>>> import numpy as np
>>> import numpy.linalg as la
>>> np.set_printoptions(precision=2, suppress=True, linewidth=160)
>>> M = np.load("case9.npy")
>>> M
array([[ 6.,  4., -2.,  0.,  6., -4., -4.,  0.],
       [ 4.,  6., -2.,  0.,  6., -4., -4.,  0.],
       [-2., -2.,  3.,  0., -3.,  2.,  2.,  0.],
       [ 0.,  0.,  0.,  2.,  0.,  0.,  0.,  0.],
       [ 6.,  6., -3.,  0., 11., -6., -6.,  0.],
       [-4., -4.,  2.,  0., -6.,  6.,  4.,  0.],
       [-4., -4.,  2.,  0., -6.,  4.,  6.,  0.],
       [ 0.,  0.,  0.,  0.,  0.,  0.,  0.,  2.]])
>>> M @ M
array([[ 124.,  120.,  -60.,    0.,  180., -120., -120.,    0.],
       [ 120.,  124.,  -60.,    0.,  180., -120., -120.,    0.],
       [ -60.,  -60.,   34.,    0.,  -90.,   60.,   60.,    0.],
       [   0.,    0.,    0.,    4.,    0.,    0.,    0.,    0.],
       [ 180.,  180.,  -90.,    0.,  274., -180., -180.,    0.],
       [-120., -120.,   60.,    0., -180.,  124.,  120.,    0.],
       [-120., -120.,   60.,    0., -180.,  120.,  124.,    0.],
       [   0.,    0.,    0.,    0.,    0.,    0.,    0.,    4.]])
>>> print(np.allclose(M, M.T))
True
>>> data = np.load("sample12.npy")
>>> data
array([[ 1,  1, -1, -1,  1,  1, -1, -1],
       [ 1, -1, -1,  1, -1,  1,  1, -1],
       [ 1, -1,  1, -1,  1, -1,  1, -1],
       [ 1,  1,  1,  1, -1, -1, -1, -1]])
>>> np.diff(data, axis=0)
array([[ 0, -2,  0,  2, -2,  0,  2,  0],
       [ 0,  0,  2, -2,  2, -2,  0,  0],
       [ 0,  2,  0,  2, -2,  0, -2,  0]])
>>> data.sum(axis=1)
array([0, 0, 0, 0])
>>> np.abs(data).max()
np.int64(1)
>>> print(la.svd(data, compute_uv=False))
[2.83 2.83 2.83 2.83]
>>> data.shape
(4, 8)
>>> W1 = np.array([[-1, -1],
...     [1, -1],
...     [3, -3],
...     [3, -3],
...     [2, 0],
...     [1, -1],
...     [2, -1],
...     [-3, 0]])
>>> coef = np.array([0, 1])
>>> act = np.maximum(data @ W1 + coef, 0)
>>> la.matrix_rank(act)
np.int64(2)
>>> cent = np.array([[1, 2], [-1, 1]])
>>> W1 @ cent
array([[ 0, -3],
       [ 2,  1],
       [ 6,  3],
       [ 6,  3],
       [ 2,  4],
       [ 2,  1],
       [ 3,  3],
       [-3, -6]])
>>> out = data[0, 0] * data[1:] - np.outer(data[1:, 0], data[0])
>>> out
array([[ 0, -2,  0,  2, -2,  0,  2,  0],
       [ 0, -2,  2,  0,  0, -2,  2,  0],
       [ 0,  0,  2,  2, -2, -2,  0,  0]])
>>> np.flatnonzero(~out.round(6).any(axis=1))
array([], dtype=int64)
>>> la.matrix_rank(out), la.matrix_rank(data)
(np.int64(3), np.int64(4))
>>> W1 = np.array([[-3, 0], [2, -2], [-1, 2], [0, 3], [3, -2], [3, -1], [2, 3], [3, 1]])
>>> coef = np.array([0, 2])
>>> act = np.maximum(out @ W1 + coef, 0)
>>> act
array([[ 0, 22],
       [ 0, 18],
       [ 0, 18]])
>>> (act > 0).astype(int)
array([[0, 1],
       [0, 1],
       [0, 1]])
>>> cent = np.array([[0, 1, 2], [3, 1, 1]])
>>> act @ cent
array([[66, 22, 22],
       [54, 18, 18],
       [54, 18, 18]])
>>> print((act @ cent).round(6).argmax(axis=1))
[0 0 0]
>>> W0 = np.loadtxt("dump.csv", delimiter=",")
>>> W0
array([[-1.4 ,  0.19, -0.98, -0.61, -1.01, -0.58,  0.6 ,  3.81],
       [ 1.4 , -0.15,  0.99,  0.58,  1.  ,  0.62, -0.59, -3.79],
       [ 0.71, -0.1 ,  0.5 ,  0.31,  0.52,  0.27, -0.31, -1.89],
       [-0.66,  0.09, -0.5 , -0.24, -0.49, -0.31,  0.28,  1.88],
       [-1.42,  0.21, -1.03, -0.63, -1.  , -0.56,  0.6 ,  3.82],
       [ 0.01,  0.02,  0.02,  0.01,  0.03,  0.03,  0.  ,  0.  ],
       [ 0.72, -0.11,  0.47,  0.27,  0.51,  0.27, -0.28, -1.86],
       [ 1.38, -0.22,  0.99,  0.62,  0.98,  0.59, -0.55, -3.78],
       [-1.42,  0.23, -0.98, -0.6 , -1.01, -0.62,  0.59,  3.76],
       [ 0.7 , -0.1 ,  0.5 ,  0.29,  0.51,  0.28, -0.3 , -1.88],
       [ 0.71, -0.08,  0.51,  0.32,  0.52,  0.32, -0.3 , -1.9 ],
       [ 0.03,  0.02,  0.02,  0.01,  0.  , -0.01,  0.  , -0.01],
       [ 1.4 , -0.18,  1.  ,  0.62,  0.98,  0.6 , -0.63, -3.81],
       [ 0.7 , -0.13,  0.49,  0.33,  0.51,  0.3 , -0.33, -1.89],
       [ 0.67, -0.08,  0.46,  0.26,  0.51,  0.27, -0.3 , -1.88],
       [-0.74,  0.1 , -0.51, -0.28, -0.51, -0.28,  0.29,  1.9 ],
       [-0.69,  0.1 , -0.48, -0.31, -0.52, -0.31,  0.29,  1.91],
       [ 0.73, -0.09,  0.52,  0.32,  0.52,  0.28, -0.31, -1.9 ],
       [ 0.7 , -0.06,  0.47,  0.32,  0.48,  0.32, -0.29, -1.91],
       [-1.39,  0.19, -0.99, -0.59, -1.  , -0.59,  0.56,  3.81],
       [-1.37,  0.2 , -1.02, -0.57, -0.98, -0.61,  0.58,  3.8 ],
       [-0.7 ,  0.14, -0.47, -0.31, -0.53, -0.27,  0.32,  1.9 ],
       [ 1.4 , -0.22,  1.  ,  0.64,  0.98,  0.6 , -0.63, -3.82],
       [ 0.  , -0.06,  0.01, -0.02, -0.03,  0.03, -0.03,  0.03],
       [ 1.42, -0.21,  1.03,  0.63,  0.98,  0.6 , -0.63, -3.82],
       [ 0.68, -0.09,  0.51,  0.26,  0.49,  0.31, -0.29, -1.9 ],
       [ 0.69, -0.07,  0.51,  0.29,  0.51,  0.3 , -0.3 , -1.91],
       [-0.68,  0.13, -0.5 , -0.31, -0.46, -0.29,  0.31,  1.89],
       [-1.43,  0.21, -0.98, -0.61, -1.01, -0.6 ,  0.59,  3.77],
       [ 1.41, -0.21,  0.99,  0.61,  0.98,  0.64, -0.6 , -3.81],
       [-0.01,  0.01,  0.02, -0.01, -0.02,  0.01,  0.02,  0.  ],
       [ 0.  ,  0.02,  0.02, -0.01, -0.02,  0.04, -0.01,  0.01],
       [-0.01, -0.01, -0.01,  0.05, -0.01,  0.  ,  0.01, -0.01],
       [ 0.68, -0.1 ,  0.46,  0.29,  0.52,  0.3 , -0.29, -1.91],
       [-0.68,  0.08, -0.49, -0.29, -0.49, -0.32,  0.31,  1.87]])
>>> np.argsort(-la.norm(W0, axis=0).round(6), kind="stable")[:3]
array([7, 0, 4])
>>> la.cond(W0) > 100
np.True_
>>> np.round(la.norm(W0, 2) / la.norm(W0), 2)
np.float64(1.0)
